$ python -q
>>> import numpy as np
>>> np.set_printoptions(precision=2, suppress=True, linewidth=120, legacy="1.25")
>>> rnd = lambda a: np.round(a, 2) + 0
>>> X = np.array([[5, 4, 2, 5, 4, 3],
...     [3, 5, 4, 2, 5, 4],
...     [4, 3, 5, 4, 2, 5],
...     [5, 4, 3, 5, 4, 2],
...     [2, 5, 4, 3, 5, 4],
...     [4, 2, 5, 4, 3, 5]])
>>> x0 = np.array([5, 2, 2, 2, 3, 3])
>>> rhs = X @ x0
>>> print(rhs)
[68 64 65 67 61 66]
>>> print(rnd(np.linalg.solve(X, rhs)))
[5. 2. 2. 2. 3. 3.]
>>> rng = np.random.default_rng(66)
>>> other = X + rng.integers(-2, 3, (6, 1)) @ rng.integers(-2, 3, (1, 6))
>>> print(other)
[[ 7  6  6  5  8  7]
 [ 5  7  8  2  9  8]
 [ 3  2  3  4  0  3]
 [ 6  5  5  5  6  4]
 [ 3  6  6  3  7  6]
 [ 2  0  1  4 -1  1]]
>>> print(np.abs(other - X).sum(axis=1))
[16 16  8  8  8 16]
>>> print(rnd(np.linalg.svd(other - X, compute_uv=False)))
[14.49  0.    0.    0.    0.    0.  ]
>>> print(np.linalg.matrix_rank(other - X, tol=1e-8))
1
>>> lab = rng.permutation(6)
>>> print(lab)
[2 1 3 5 4 0]
>>> other = X[lab][:, lab]
>>> print(other)
[[5 3 4 5 2 4]
 [4 5 2 4 5 3]
 [3 4 5 2 4 5]
 [5 2 4 5 3 4]
 [4 5 3 4 5 2]
 [2 4 5 3 4 5]]
>>> print(np.diag(other))
[5 5 5 5 5 5]
>>> print(rnd(np.sort(np.abs(np.linalg.eigvals(other)))))
[ 1.    1.    1.    4.36  4.36 23.  ]
>>> print(np.trace(other))
30
>>> print(rnd(np.sort(np.abs(np.fft.fft(X[0])))), rnd(np.sort(np.linalg.svd(X, compute_uv=False))))
[ 1.    1.    1.    4.36  4.36 23.  ] [ 1.    1.    1.    4.36  4.36 23.  ]
>>> print((X @ X)[0])
[90 92 82 90 93 82]
>>> print(np.allclose(X @ X.T, X.T @ X))
True
>>> print(rnd(np.fft.fft(X[0])))
[23. +0.j    0.5+0.87j  3.5-2.6j  -1. +0.j    3.5+2.6j   0.5-0.87j]
>>> print(X @ (-1.0) ** np.arange(6))
[-1.  1. -1.  1. -1.  1.]
>>> print(X.ravel(order="F"))
[5 3 4 5 2 4 4 5 3 4 5 2 2 4 5 3 4 5 5 2 4 5 3 4 4 5 2 4 5 3 3 4 5 2 4 5]
>>> print(X.reshape(-1, 2))
[[5 4]
 [2 5]
 [4 3]
 [3 5]
 [4 2]
 [5 4]
 [4 3]
 [5 4]
 [2 5]
 [5 4]
 [3 5]
 [4 2]
 [2 5]
 [4 3]
 [5 4]
 [4 2]
 [5 4]
 [3 5]]
>>> print(X.reshape(2, -1))
[[5 4 2 5 4 3 3 5 4 2 5 4 4 3 5 4 2 5]
 [5 4 3 5 4 2 2 5 4 3 5 4 4 2 5 4 3 5]]
>>> blk = X.reshape(6, 2, -1)
>>> print(np.swapaxes(blk, 1, 2)[1])
[[3 2]
 [5 5]
 [4 4]]
>>> print(np.einsum("ihd,jhd->hij", blk, blk).shape)
(2, 6, 6)
>>> print(blk[:, 0])
[[5 4 2]
 [3 5 4]
 [4 3 5]
 [5 4 3]
 [2 5 4]
 [4 2 5]]
>>> print(blk.sum(axis=1))
[[10  8  5]
 [ 5 10  8]
 [ 8  5 10]
 [10  8  5]
 [ 5 10  8]
 [ 8  5 10]]
>>> m1 = np.loadtxt("block10.csv", delimiter=",")
>>> print(m1)
[[1. 0. 0. 0. 0.]
 [0. 0. 0. 1. 0.]
 [0. 1. 0. 0. 0.]
 [0. 0. 1. 0. 0.]
 [0. 0. 0. 0. 1.]]
>>> # columns are unit length and at right angles
>>> x0 = np.array([3, 4, 0, 1, 3])
>>> rhs = m1 @ x0
>>> print(rhs)
[3. 1. 4. 0. 3.]
>>> print(rnd(np.linalg.solve(m1, rhs + m1[:, 3])))
[3. 4. 0. 2. 3.]
>>> print(rnd(np.linalg.solve(m1, m1[:, 2])))
[0. 0. 1. 0. 0.]
>>> print(m1 @ m1)
[[1. 0. 0. 0. 0.]
 [0. 0. 1. 0. 0.]
 [0. 0. 0. 1. 0.]
 [0. 1. 0. 0. 0.]
 [0. 0. 0. 0. 1.]]
>>> print(rnd(np.sort(np.linalg.eigvals(m1).real)))
[-0.5 -0.5  1.   1.   1. ]
>>> O = m1.astype(float).copy()
>>> for j in range(5):
...     O[:, j] -= O[:, :j] @ (O[:, :j].T @ O[:, j])
...     O[:, j] /= np.linalg.norm(O[:, j])
... 
>>> print(O.T @ m1)
[[1. 0. 0. 0. 0.]
 [0. 1. 0. 0. 0.]
 [0. 0. 1. 0. 0.]
 [0. 0. 0. 1. 0.]
 [0. 0. 0. 0. 1.]]
>>> print(O.T @ O)
[[1. 0. 0. 0. 0.]
 [0. 1. 0. 0. 0.]
 [0. 0. 1. 0. 0.]
 [0. 0. 0. 1. 0.]
 [0. 0. 0. 0. 1.]]
>>> print(O)
[[1. 0. 0. 0. 0.]
 [0. 0. 0. 1. 0.]
 [0. 1. 0. 0. 0.]
 [0. 0. 1. 0. 0.]
 [0. 0. 0. 0. 1.]]
>>> other = np.linalg.invert(m1)
Traceback (most recent call last):
  File "<python-input-49>", line 1, in <module>
    other = np.linalg.invert(m1)
            ^^^^^^^^^^^^^^^^
AttributeError: module 'numpy.linalg' has no attribute 'invert'
>>> other = np.linalg.inv(m1)
>>> print(other)
[[1. 0. 0. 0. 0.]
 [0. 0. 1. 0. 0.]
 [0. 0. 0. 1. 0.]
 [0. 1. 0. 0. 0.]
 [0. 0. 0. 0. 1.]]
>>> print(np.allclose(other, m1.T))
True
>>> print(rnd(np.linalg.det(m1) * other))
[[1. 0. 0. 0. 0.]
 [0. 0. 1. 0. 0.]
 [0. 0. 0. 1. 0.]
 [0. 1. 0. 0. 0.]
 [0. 0. 0. 0. 1.]]
>>> print(rnd(np.linalg.cond(m1)))
1.0
>>> print(rnd(np.linalg.slogdet(m1)[0]))
1.0
>>> W0 = np.load("data.npy")
>>> print(rnd(W0))
[[ 0.28 -1.52 -1.26]
 [ 1.96  0.39 -0.04]
 [-0.28  1.23 -1.55]]
>>> print(rnd(W0[:, 1] @ W0[:, 0]))
0.0
>>> print(rnd(np.linalg.norm(W0, axis=0)))
[2. 2. 2.]
>>> print(rnd(np.linalg.pinv(W0)))
[[ 0.07  0.49 -0.07]
 [-0.38  0.1   0.31]
 [-0.32 -0.01 -0.39]]
>>> print(rnd(W0.T @ W0))
[[4. 0. 0.]
 [0. 4. 0.]
 [0. 0. 4.]]
>>> print(rnd(np.linalg.svd(W0, compute_uv=False)))
[2. 2. 2.]
>>> print(rnd(np.kron(np.eye(2, dtype=int), W0)))
[[ 0.28 -1.52 -1.26  0.    0.    0.  ]
 [ 1.96  0.39 -0.04  0.    0.    0.  ]
 [-0.28  1.23 -1.55  0.    0.    0.  ]
 [ 0.    0.    0.    0.28 -1.52 -1.26]
 [ 0.    0.    0.    1.96  0.39 -0.04]
 [ 0.    0.    0.   -0.28  1.23 -1.55]]
>>> print(rnd(np.linalg.eigvals(W0)))
[ 0.56+1.92j  0.56-1.92j -2.  +0.j  ]
>>> print(rnd(np.linalg.eigvals(W0).sum().real))
-0.88
>>> print(rnd(np.linalg.det(2 * W0)), rnd(np.linalg.det(W0)))
-64.0 -8.0
>>> x0 = np.array([1, -1, 2])
>>> rhs = W0 @ x0
>>> b, lr = np.zeros(3), 1 / np.linalg.norm(W0, 2) ** 2
>>> for i in range(10):
...     b -= lr * W0.T @ (W0 @ b - rhs)
...     if i % 2 == 0: print(i, round(np.linalg.norm(W0 @ b - rhs), 2))
... 
0 0.0
2 0.0
4 0.0
6 0.0
8 0.0
>>> print(rnd(np.linalg.cond(W0)))
1.0
>>> E = np.load("out18.npy")
>>> print(E)
[[1.   0.5  0.25 0.12 0.06 0.03]
 [0.5  1.   0.5  0.25 0.12 0.06]
 [0.25 0.5  1.   0.5  0.25 0.12]
 [0.12 0.25 0.5  1.   0.5  0.25]
 [0.06 0.12 0.25 0.5  1.   0.5 ]
 [0.03 0.06 0.12 0.25 0.5  1.  ]]
>>> vals, evecs = np.linalg.eigh(E)
>>> print(rnd(vals))
[0.36 0.41 0.55 0.85 1.44 2.39]
>>> print(rnd(evecs.T @ E @ evecs))
[[0.36 0.   0.   0.   0.   0.  ]
 [0.   0.41 0.   0.   0.   0.  ]
 [0.   0.   0.55 0.   0.   0.  ]
 [0.   0.   0.   0.85 0.   0.  ]
 [0.   0.   0.   0.   1.44 0.  ]
 [0.   0.   0.   0.   0.   2.39]]
>>> r0 = np.array([2, -1, -2, -1, -1, 0])
>>> other = E + np.outer(r0, np.eye(6)[1])
>>> print(other)
[[ 1.    2.5   0.25  0.12  0.06  0.03]
 [ 0.5   0.    0.5   0.25  0.12  0.06]
 [ 0.25 -1.5   1.    0.5   0.25  0.12]
 [ 0.12 -0.75  0.5   1.    0.5   0.25]
 [ 0.06 -0.88  0.25  0.5   1.    0.5 ]
 [ 0.03  0.06  0.12  0.25  0.5   1.  ]]
>>> def softmax(z):
...     e = np.exp(z - z.max(axis=-1, keepdims=True))
...     return e / e.sum(axis=-1, keepdims=True)
... 
>>> print(rnd(softmax(10 * other[1])))
[0.47 0.   0.47 0.04 0.01 0.01]
>>> print(rnd(softmax(other[1] + 2)))
[0.21 0.13 0.21 0.17 0.15 0.14]
>>> att = other @ other.T / np.sqrt(6)
>>> print(rnd(softmax(att)))
[[0.84 0.06 0.01 0.02 0.02 0.05]
 [0.17 0.17 0.18 0.17 0.16 0.15]
 [0.02 0.11 0.36 0.21 0.2  0.1 ]
 [0.05 0.13 0.25 0.23 0.21 0.13]
 [0.04 0.11 0.23 0.21 0.25 0.15]
 [0.14 0.14 0.15 0.17 0.19 0.21]]
>>> vals, evecs = np.linalg.eigh(E)
>>> x0 = np.array([2, 1, 3, 0, -1, -1])
>>> print(rnd(np.linalg.eigvalsh(E[1:, 1:])))
[0.36 0.45 0.69 1.24 2.26]
>>> print(rnd(x0 @ E @ x0 / (x0 @ x0)), rnd(vals[0]), rnd(vals[-1]))
1.38 0.36 2.39
>>> print(rnd(evecs * np.sqrt(vals) @ evecs.T))
[[0.96 0.25 0.09 0.04 0.02 0.01]
 [0.25 0.93 0.24 0.09 0.04 0.02]
 [0.09 0.24 0.93 0.24 0.09 0.04]
 [0.04 0.09 0.24 0.93 0.24 0.09]
 [0.02 0.04 0.09 0.24 0.93 0.25]
 [0.01 0.02 0.04 0.09 0.25 0.96]]
>>> print((np.sign(evecs[:, -1].round(6)) == np.sign(evecs[0, -1].round(6))).astype(int))
[1 1 1 1 1 1]
>>> print(rnd(evecs * np.maximum(vals, 0) @ evecs.T))
[[1.   0.5  0.25 0.12 0.06 0.03]
 [0.5  1.   0.5  0.25 0.12 0.06]
 [0.25 0.5  1.   0.5  0.25 0.12]
 [0.12 0.25 0.5  1.   0.5  0.25]
 [0.06 0.12 0.25 0.5  1.   0.5 ]
 [0.03 0.06 0.12 0.25 0.5  1.  ]]
>>> x0 = np.array([2, 0, 2, 1, 0, 1])
>>> rhs = E @ x0
>>> b, lr = np.zeros(6), 1 / np.linalg.norm(E, 2) ** 2
>>> for i in range(6):
...     b -= lr * E.T @ (E @ b - rhs)
...     if i % 1 == 0: print(i, round(np.linalg.norm(E @ b - rhs), 2))
... 
0 1.02
1 0.87
2 0.79
3 0.74
4 0.71
5 0.68
>>> print(rnd(np.linalg.cond(E)))
6.72
>>> s = 3 * 0.7 ** np.arange(3)
>>> O, _ = np.linalg.qr(np.array([[-0.4, -0.9, 1.3], [0.2, -0.6, 1.5], [-1.0, 1.0, -0.2]]))
>>> mat = rng.normal(size=(11, 3)) * s @ O
>>> print(rnd(mat))
[[-0.77 -1.27  0.3 ]
 [ 1.55 -0.73  1.64]
 [-1.16 -2.76 -1.23]
 [-1.94  4.23  2.26]
 [-0.6   0.66 -0.54]
 [ 0.25 -3.72  0.86]
 [ 0.97  3.93 -1.06]
 [ 3.7   3.89  4.38]
 [ 2.24 -1.06  2.86]
 [-1.05  0.76 -1.05]
 [ 1.94  1.26  0.72]]
>>> proj = mat @ np.linalg.solve(mat.T @ mat, mat.T)
>>> print(np.linalg.matrix_rank(np.eye(11) - proj))
8
>>> print(rnd(np.trace(proj)))
3.0
>>> print(rnd(W0 @ W0))
[[-2.56 -2.59  1.67]
 [ 1.33 -2.88 -2.43]
 [ 2.77 -1.    2.7 ]]
>>> print(rnd(np.sort(np.abs(np.linalg.eigvals(W0)))))
[2. 2. 2.]
>>> W0.inv()
Traceback (most recent call last):
  File "<python-input-106>", line 1, in <module>
    W0.inv()
    ^^^^^^
AttributeError: 'numpy.ndarray' object has no attribute 'inv'
>>> print(rnd(np.abs(np.linalg.eigvals(W0)).max()))
2.0
>>> assert W0 == W0.T
Traceback (most recent call last):
  File "<python-input-108>", line 1, in <module>
    assert W0 == W0.T
           ^^^^^^^^^^
ValueError: The truth value of an array with more than one element is ambiguous. Use a.any() or a.all()
>>> print(rnd(np.linalg.det(W0)))
-8.0
>>> print(rnd((W0 + W0.T) / 2))
[[ 0.28  0.22 -0.77]
 [ 0.22  0.39  0.6 ]
 [-0.77  0.6  -1.55]]
>>> Ac = (mat - mat.mean(axis=0)) / mat.std(axis=0)
>>> print(rnd(Ac.std(axis=0)))
[1. 1. 1.]
>>> print(np.argwhere(np.abs(Ac) > 2))
[[7 2]]
>>> b = np.linalg.lstsq(np.delete(Ac, 1, axis=1), Ac[:, 1])[0]
>>> print(np.abs(b).argmax())
1
>>> blk = np.stack([mat, -3 * mat, mat[::-1]])
>>> print(rnd(np.einsum("bij,cij->bc", blk, blk)))
[[ 149.27 -447.82   38.22]
 [-447.82 1343.46 -114.65]
 [  38.22 -114.65  149.27]]
>>> print(rnd(np.linalg.norm(blk, axis=(1, 2))))
[12.22 36.65 12.22]
>>> print((blk @ mat.T).shape)
(3, 11, 11)
>>> arr = np.loadtxt("test9.csv", delimiter=",")
>>> print(arr)
[[ 7.  7.  3.  9.  2.]
 [ 4.  9.  8.  0.  7.]
 [ 5.  4.  1.  5.  2.]
 [ 6.  8.  4.  5.  4.]
 [ 3.  5.  5.  0.  5.]
 [ 5.  4.  1.  5.  2.]
 [ 7.  7.  3.  9.  2.]
 [ 8.  9.  6.  5.  7.]
 [ 0.  0.  0.  0.  0.]
 [ 3.  7.  5.  4.  2.]
 [ 3.  5.  5.  0.  5.]
 [ 0.  0.  0.  0.  0.]
 [ 6.  8.  4.  5.  4.]
 [ 5.  4.  1.  5.  2.]
 [ 5.  0.  0.  2.  5.]
 [ 5.  4.  1.  5.  2.]
 [ 0.  0.  0.  0.  0.]
 [ 0.  0.  0.  0.  0.]
 [ 1.  4.  3.  0.  2.]
 [ 0.  0.  0.  0.  0.]
 [ 6.  4.  3.  2.  7.]
 [ 0.  0.  0.  0.  0.]
 [ 0.  0.  0.  0.  0.]
 [10.  4.  1.  7.  7.]
 [ 0.  0.  0.  0.  0.]
 [ 2.  3.  2.  4.  0.]
 [ 5.  4.  1.  5.  2.]
 [ 2.  3.  2.  4.  0.]
 [ 0.  0.  0.  0.  0.]]
>>> lab = arr[:, 2] > np.median(arr[:, 2])
>>> r0 = arr[lab].mean(axis=0) - arr[~lab].mean(axis=0)
>>> print(lab.astype(int))
[1 1 0 1 1 0 1 1 0 1 1 0 1 0 0 0 0 0 1 0 1 0 0 0 0 1 0 1 0]
>>> print(rnd((((arr - arr.mean(axis=0)) @ r0 > 0) == lab).mean()))
0.69
>>> print(np.argsort(-np.abs(r0).round(6), kind="stable"))
[1 2 4 0 3]
>>> print(((arr - arr.mean(axis=0)) @ r0 > 0).astype(int))
[1 1 1 1 1 1 1 1 0 1 1 0 1 1 0 1 0 0 0 0 1 0 0 1 0 0 1 0 0]
